% ipython --no-banner

In [1]: import numpy as np

In [2]: import numpy.linalg as la

In [3]: np.set_printoptions(precision=1, suppress=True, linewidth=200, legacy="1.25")

In [4]: rnd = lambda a: np.round(a, 1) + 0

In [5]: mat = np.load("w.npy")

In [6]: print(mat)
[[-1.3  2.2 -1.5]
 [-1.4  1.7 -2.1]
 [ 2.6  1.3  0.8]
 [-2.6 -1.4  0.5]
 [ 1.1  2.7  0.8]
 [ 2.7  0.1 -1.3]
 [-1.8  2.1 -1.2]
 [ 1.5  2.1 -1.4]
 [ 1.4 -2.1  1.7]
 [-0.1 -2.7  1.3]
 [-0.5 -2.7  1.1]
 [-2.2  0.3  2. ]
 [ 2.5 -0.9 -1.5]
 [-0.4 -1.6  2.5]
 [-1.7  1.2 -2.2]
 [ 1.3  0.6  2.6]
 [-1.4  2.2 -1.4]]

In [7]: z = mat[:, 1] > np.median(mat[:, 1])

In [8]: r0 = mat[z].mean(axis=0) - mat[~z].mean(axis=0)

In [9]: print(rnd(r0))
[-0.5  3.1 -2. ]

In [10]: print(((mat - mat.mean(axis=0)) @ r0 > 0).astype(int))
[1 1 1 0 1 1 1 1 0 0 0 0 0 0 1 0 1]

In [11]: print(z.astype(int))
[1 1 1 0 1 0 1 1 0 0 0 0 0 0 1 0 1]

In [12]: print(rnd(la.norm(mat) ** 2 / la.norm(mat, 2) ** 2))
1.9

In [13]: print(rnd(mat[10] @ mat[3]))
5.6

In [14]: print(la.norm(mat, axis=1).argmax())
12

In [15]: print(rnd(la.norm(mat, 2)))
8.9

In [16]: Xc = mat - mat.mean(axis=0)

In [17]: V = la.svd(Xc)[2][:2]

In [18]: Y = Xc - Xc @ V.T @ V

In [19]: print(rnd(np.diag(V.T @ V)))
[1.  0.6 0.4]

In [20]: print(la.norm(Y, axis=1).round(6).argmax())
15

In [21]: x0 = np.array([-2, -1, 0])

In [22]: rhs = mat @ x0

In [23]: print(rnd(la.pinv(mat) @ mat))
[[1. 0. 0.]
 [0. 1. 0.]
 [0. 0. 1.]]

In [24]: rng = np.random.default_rng(76231)

In [25]: rhs = rhs + 0.1 * rng.normal(size=17)

In [26]: print(rnd(rhs))
[ 0.4  1.  -6.4  6.7 -4.9 -5.4  1.6 -5.2 -0.7  2.8  3.7  4.3 -4.   2.5  2.3 -3.4  0.5]

In [27]: beta, *_ = la.lstsq(mat, rhs)

In [28]: print(rnd(la.norm(rhs - mat @ beta)))
0.4

In [29]: print(rnd(mat.T @ (rhs - mat @ beta)))
[0. 0. 0.]

In [30]: print([round(float(la.norm(la.solve(mat.T @ mat + lam * np.eye(3), mat.T @ rhs))), 2) for lam in (0, 1, 10, 100)])
[2.24, 2.2, 1.86, 0.74]

In [31]: print(beta.round())
[-2. -1. -0.]

In [32]: r0 = np.array([0, 1]) + 0.5

In [33]: arr = np.outer(r0, r0) / (r0 @ r0)

In [34]: print(arr)
[[0.1 0.3]
 [0.3 0.9]]

In [35]: print(rnd(la.norm(arr, 2) / la.norm(arr)))
1.0

In [36]: print(la.matrix_rank(arr, rtol=0.1))
1

In [37]: print([round(float(x), 1) for x in la.svd(arr, compute_uv=False)[:3]])
[1.0, 0.0]

In [38]: print(la.cond(arr) > 100)
True

In [39]: print(np.argsort(-la.norm(arr, axis=0).round(6), kind="stable")[:3])
[1 0]

In [40]: evals, V = la.eigh(arr)

In [41]: print(rnd(evals))
[0. 1.]

In [42]: print(rnd(np.abs(V[:, -1])))
[0.3 0.9]

In [43]: print(np.abs(V[:, -1]).round(6).argmax())
1

In [44]: print((evals > 1e-8).sum(), (evals < -1e-8).sum())
1 0

In [45]: print(rnd(V.T @ V))
[[1. 0.]
 [0. 1.]]

In [46]: print(rnd(la.eigvalsh(arr @ arr)))
[0. 1.]

In [47]: t = np.radians(30)

In [48]: Rm = np.eye(2)

In [49]: Rm[0, 0] = Rm[1, 1] = np.cos(t)

In [50]: Rm[0, 1], Rm[1, 0] = -np.sin(t), np.sin(t)

In [51]: print(rnd(Rm))
[[ 0.9 -0.5]
 [ 0.5  0.9]]

In [52]: Y = arr @ Rm.T

In [53]: print(np.allclose(la.norm(arr, axis=1), la.norm(Y, axis=1)))
True

In [54]: print(np.allclose(arr @ arr.T, Y @ Y.T))
True

In [55]: print(rnd(np.abs(Y - arr).max(axis=0)))
[0.5 0. ]

In [56]: print(rnd(Y))
[[-0.1  0.3]
 [-0.2  0.9]]

In [57]: print(rnd(la.det(Rm)), rnd(np.trace(Rm)))
1.0 1.7

In [58]: z = rng.permutation(3)

In [59]: Y = mat[:, z] * rng.choice([-1, 1], 3)

In [60]: print(Y)
[[-2.2 -1.5  1.3]
 [-1.7 -2.1  1.4]
 [-1.3  0.8 -2.6]
 [ 1.4  0.5  2.6]
 [-2.7  0.8 -1.1]
 [-0.1 -1.3 -2.7]
 [-2.1 -1.2  1.8]
 [-2.1 -1.4 -1.5]
 [ 2.1  1.7 -1.4]
 [ 2.7  1.3  0.1]
 [ 2.7  1.1  0.5]
 [-0.3  2.   2.2]
 [ 0.9 -1.5 -2.5]
 [ 1.6  2.5  0.4]
 [-1.2 -2.2  1.7]
 [-0.6  2.6 -1.3]
 [-2.2 -1.4  1.4]]

In [61]: U, _, vt = la.svd(mat.T @ Y)

In [62]: print(rnd(la.lstsq(mat, Y)[0]))
[[ 0.  0. -1.]
 [-1.  0.  0.]
 [ 0.  1.  0.]]

In [63]: print(z)
[1 2 0]

In [64]: A = np.array([[-3, 2, -2, 1, 2],
    ...:     [2, -3, 1, 0, 1],
    ...:     [-3, 2, -2, 1, 2],
    ...:     [0, 0, 0, 0, 0],
    ...:     [1, -2, 1, 3, -2],
    ...:     [1, -2, 1, 3, -2],
    ...:     [0, 0, 2, 6, -2],
    ...:     [-6, 0, -4, 1, 3],
    ...:     [0, 0, 0, 0, 0],
    ...:     [-3, 2, -2, 1, 2],
    ...:     [-1, 2, 1, 3, 0]])

In [65]: print(A)
[[-3  2 -2  1  2]
 [ 2 -3  1  0  1]
 [-3  2 -2  1  2]
 [ 0  0  0  0  0]
 [ 1 -2  1  3 -2]
 [ 1 -2  1  3 -2]
 [ 0  0  2  6 -2]
 [-6  0 -4  1  3]
 [ 0  0  0  0  0]
 [-3  2 -2  1  2]
 [-1  2  1  3  0]]

In [66]: Xc = (A - A.mean(axis=0)) / A.std(axis=0)

In [67]: print(np.argwhere(np.abs(Xc) > 2))
[[6 3]
 [7 0]
 [7 2]]

In [68]: print(rnd(Xc.std(axis=0)))
[1. 1. 1. 1. 1.]

In [69]: beta = la.lstsq(np.delete(Xc, 1, axis=1), Xc[:, 1])[0]

In [70]: print(np.abs(beta).argmax())
0

In [71]: gram = np.cov(A, rowvar=False)

In [72]: print(rnd(np.corrcoef(A[:, 4], A[:, 3])[0, 1]))
-0.7

In [73]: print(gram.shape)
(5, 5)

In [74]: print(rnd(A.std(axis=0)))
[2.3 1.7 1.8 1.8 1.7]

In [75]: print(rnd(np.polyfit(A[:, 4], A[:, 3], 1)))
[-0.7  2. ]

In [76]: print(rnd(np.corrcoef(A.T)))
[[ 1.  -0.7  0.9  0.2 -0.8]
 [-0.7  1.  -0.5 -0.1  0.5]
 [ 0.9 -0.5  1.   0.5 -0.9]
 [ 0.2 -0.1  0.5  1.  -0.7]
 [-0.8  0.5 -0.9 -0.7  1. ]]

In [77]: print(np.argwhere(np.triu(np.abs(np.corrcoef(A.T)) > 0.8, 1)))
[[0 2]
 [2 4]]

In [78]: proj = A @ la.solve(A.T @ A, A.T)

In [79]: print(rnd(la.eigvalsh(proj)))
[0. 0. 0. 0. 0. 0. 1. 1. 1. 1. 1.]

In [80]: print(np.allclose(proj @ proj, proj))
True

In [81]: print(rnd(proj @ A[:, 2]))
[-2.  1. -2.  0.  1.  1.  2. -4.  0. -2.  1.]

In [82]: print(rnd(proj))
[[ 0.3  0.   0.3  0.   0.   0.   0.   0.   0.   0.3  0. ]
 [ 0.   1.   0.   0.   0.   0.   0.   0.   0.   0.   0. ]
 [ 0.3  0.   0.3  0.   0.   0.   0.   0.   0.   0.3  0. ]
 [ 0.   0.   0.   0.   0.   0.   0.   0.   0.   0.   0. ]
 [ 0.   0.   0.   0.   0.4  0.4  0.2  0.   0.   0.  -0.2]
 [ 0.   0.   0.   0.   0.4  0.4  0.2  0.   0.   0.  -0.2]
 [ 0.   0.   0.   0.   0.2  0.2  0.6  0.   0.   0.   0.4]
 [ 0.   0.   0.   0.   0.   0.   0.   1.   0.   0.   0. ]
 [ 0.   0.   0.   0.   0.   0.   0.   0.   0.   0.   0. ]
 [ 0.3  0.   0.3  0.   0.   0.   0.   0.   0.   0.3  0. ]
 [ 0.   0.   0.   0.  -0.2 -0.2  0.4  0.   0.   0.   0.6]]

In [83]: print(rnd(np.trace(proj)))
5.0

In [84]: K = 0.9 ** np.abs(np.subtract.outer(np.arange(2), np.arange(2)))

In [85]: print(K)
[[1.  0.9]
 [0.9 1. ]]

In [86]: # symmetric, so the eigenvalues are real

In [87]: Y = la.inv(K)

In [88]: print(rnd(la.det(K) * Y))
[[ 1.  -0.9]
 [-0.9  1. ]]

In [89]: print(rnd(K @ Y))
[[1. 0.]
 [0. 1.]]

In [90]: print(rnd(la.cond(K)))
19.0

In [91]: x0 = np.ones(2)

In [92]: for _ in range(6):
    ...:     x0 = K @ x0
    ...:     x0 /= la.norm(x0)
    ...:     print(round(x0 @ K @ x0, 1))
    ...: 
1.9
1.9
1.9
1.9
1.9
1.9

In [93]: print(rnd(la.eigvalsh(K)[-1]))
1.9

In [94]: print(rnd(x0))
[0.7 0.7]

In [95]: print(rnd(la.det(K[::-1])))
-0.2

In [96]: print(np.einsum("ii->", K))
2.0

In [97]: print(rnd(np.poly(K)))
[ 1.  -2.   0.2]

In [98]: print(rnd(la.eigvals(K).sum().real))
2.0

In [99]: print(np.kron(np.eye(2, dtype=int), K))
[[1.  0.9 0.  0. ]
 [0.9 1.  0.  0. ]
 [0.  0.  1.  0.9]
 [0.  0.  0.9 1. ]]

In [100]: r0, v = K[1], K[0]

In [101]: print(r0 @ v)
1.8

In [102]: print(rnd(r0 @ r0))
1.8

In [103]: p = (r0 @ v) / (r0 @ r0) * r0

In [104]: print(rnd(la.norm(r0 + v) ** 2 + la.norm(r0 - v) ** 2))
7.2

In [105]: X = np.array([[-2, 1, -2, 1], [3, 2, 3, 2], [-2, 1, -2, 1], [3, 2, 3, 2]])

In [106]: x0 = np.array([-2, 2, -3, -1])

In [107]: print((X * x0).sum(axis=1))
[ 11 -13  11 -13]

In [108]: print(np.einsum("ij,j->i", X, x0))
[ 11 -13  11 -13]

In [109]: print(X @ x0)
[ 11 -13  11 -13]

In [110]: print(np.sign((X @ x0).round(6)))
[ 1 -1  1 -1]

In [111]: print(X @ (2 * x0))
[ 22 -26  22 -26]

In [112]: print(la.norm(X @ x0) <= la.norm(X, 2) * la.norm(x0) + 1e-9)
True

In [113]: data = np.load("block11.npy")

In [114]: print(rnd(data))
[[0.4 0.4 0.1]
 [0.2 0.5 0.2]
 [0.  0.2 0.8]]

In [115]: W1 = np.array([[-2, 3], [-2, -2], [-2, -3]])

In [116]: beta = np.array([0, -2])

In [117]: hid = np.maximum(data @ W1 + beta, 0)

In [118]: print((hid > 0).astype(int))
[[0 0]
 [0 0]
 [0 0]]

In [119]: print((hid > 0).mean(axis=0))
[0. 0.]

In [120]: basis = np.array([[7, 0, 2], [3, 0, 4]])

In [121]: print((hid @ basis).round(6).argmax(axis=1))
[0 0 0]

In [122]: print(W1 @ basis)
[[ -5   0   8]
 [-20   0 -12]
 [-23   0 -16]]

In [123]: print(hid @ basis)
[[0. 0. 0.]
 [0. 0. 0.]
 [0. 0. 0.]]

In [124]: J = np.load("data.npy")

In [125]: print(J)
[[-3  0  3]
 [ 0 -2  0]
 [-2  0  3]]

In [126]: x0 = np.array([3, 1, 0])

In [127]: rhs = J @ x0

In [128]: beta, lr = np.zeros(3), 1 / la.norm(J, 2) ** 2

In [129]: for i in range(6):
     ...:     beta -= lr * J.T @ (J @ beta - rhs)
     ...:     if i % 1 == 0: print(i, round(la.norm(J @ beta - rhs), 1))
     ...: 
0 2.1
1 1.9
2 1.8
3 1.7
4 1.5
5 1.5

In [130]: print(rnd(beta))
[ 1.4  0.6 -1.4]

In [131]: M = np.load("case13.npy")

In [132]: print(M)
[[33 26 43 26 21]
 [26 30 41 24 24]
 [43 41 76 46 48]
 [26 24 46 54 32]
 [21 24 48 32 47]]

In [133]: x0 = np.array([7, 0, 7, 2, 1])

In [134]: rhs = M @ x0

In [135]: print(rhs)
[605 541 973 644 594]

In [136]: print(rnd(la.solve(M, rhs)))
[7. 0. 7. 2. 1.]

In [137]: print(rnd(la.solve(M.T, M[4])))
[0. 0. 0. 0. 1.]

In [138]: print(rnd(la.solve(M, M[:, 2])))
[0. 0. 1. 0. 0.]
